$ python -q
>>> import numpy as np
>>> import numpy.linalg as la
>>> np.set_printoptions(precision=3, suppress=True, linewidth=140, sign=" ")
>>> def rd(a):
...     return np.round(a, 3) + 0
... 
>>> m1 = np.load("layer0.npy")
>>> m1
array([[ 2,  0,  2,  0],
       [ 2,  6,  2,  6],
       [ 2,  0,  2,  0],
       [ 2,  6,  2,  6]])
>>> # columns 0 and 2 are equal
>>> try:
...     la.inv(m1)
... except la.LinAlgError as e:
...     print(repr(e))
... 
LinAlgError('Singular matrix')
>>> la.lstsq(m1[:-1].T, m1[-1])[2]
np.int32(2)
>>> np.abs(np.diag(la.qr(m1)[1])) > 1e-9
array([ True,  True, False, False])
>>> u = np.array([0, 0, -2])
>>> np.array([np.convolve(row, u, "same") for row in m1])
array([[  0,  -4,   0,  -4],
       [  0,  -4, -12,  -4],
       [  0,  -4,   0,  -4],
       [  0,  -4, -12,  -4]])
>>> np.polyval(u, m1[3])
array([-2, -2, -2, -2])
>>> np.convolve(m1[3], u)
array([  0,   0,  -4, -12,  -4, -12])
>>> M2 = m1[0, 0] * m1[1:] - np.outer(m1[1:, 0], m1[0])
>>> M2
array([[  0,  12,   0,  12],
       [  0,   0,   0,   0],
       [  0,  12,   0,  12]])
>>> np.flatnonzero(~M2.round(6).any(axis=1))
array([ 1])
>>> la.matrix_rank(M2), la.matrix_rank(m1)
(np.int64(1), np.int64(2))
>>> Uu, sv, Vt = la.svd(m1, full_matrices=False)
>>> rd(Vt @ Vt.T)
array([[ 1.,  0.,  0.,  0.],
       [ 0.,  1.,  0.,  0.],
       [ 0.,  0.,  1.,  0.],
       [ 0.,  0.,  0.,  1.]])
>>> np.allclose(Uu * sv @ Vt, m1)
True
>>> Uu.shape, sv.shape, Vt.shape
((4, 4), (4,), (4, 4))
>>> rd(np.sqrt((sv ** 2).sum())), rd(la.norm(m1))
(np.float64(13.266), np.float64(13.266))
>>> rk = la.matrix_rank(m1)
>>> rk
np.int64(2)
>>> null = la.svd(m1)[2][rk:].T
>>> [int(la.matrix_rank(m1[:i])) for i in range(1, len(m1) + 1)]
[1, 2, 2, 2]
>>> rd(m1 @ null)
array([[ 0.,  0.],
       [ 0.,  0.],
       [ 0.,  0.],
       [ 0.,  0.]])
>>> la.matrix_rank(m1.T @ m1), la.matrix_rank(m1 @ m1.T)
(np.int64(2), np.int64(2))
>>> [int(la.matrix_rank(m1[:, :j + 1])) for j in range(4)]
[1, 2, 2, 2]
>>> [int(la.matrix_rank(np.delete(m1, i, axis=0))) for i in range(4)]
[2, 2, 2, 2]
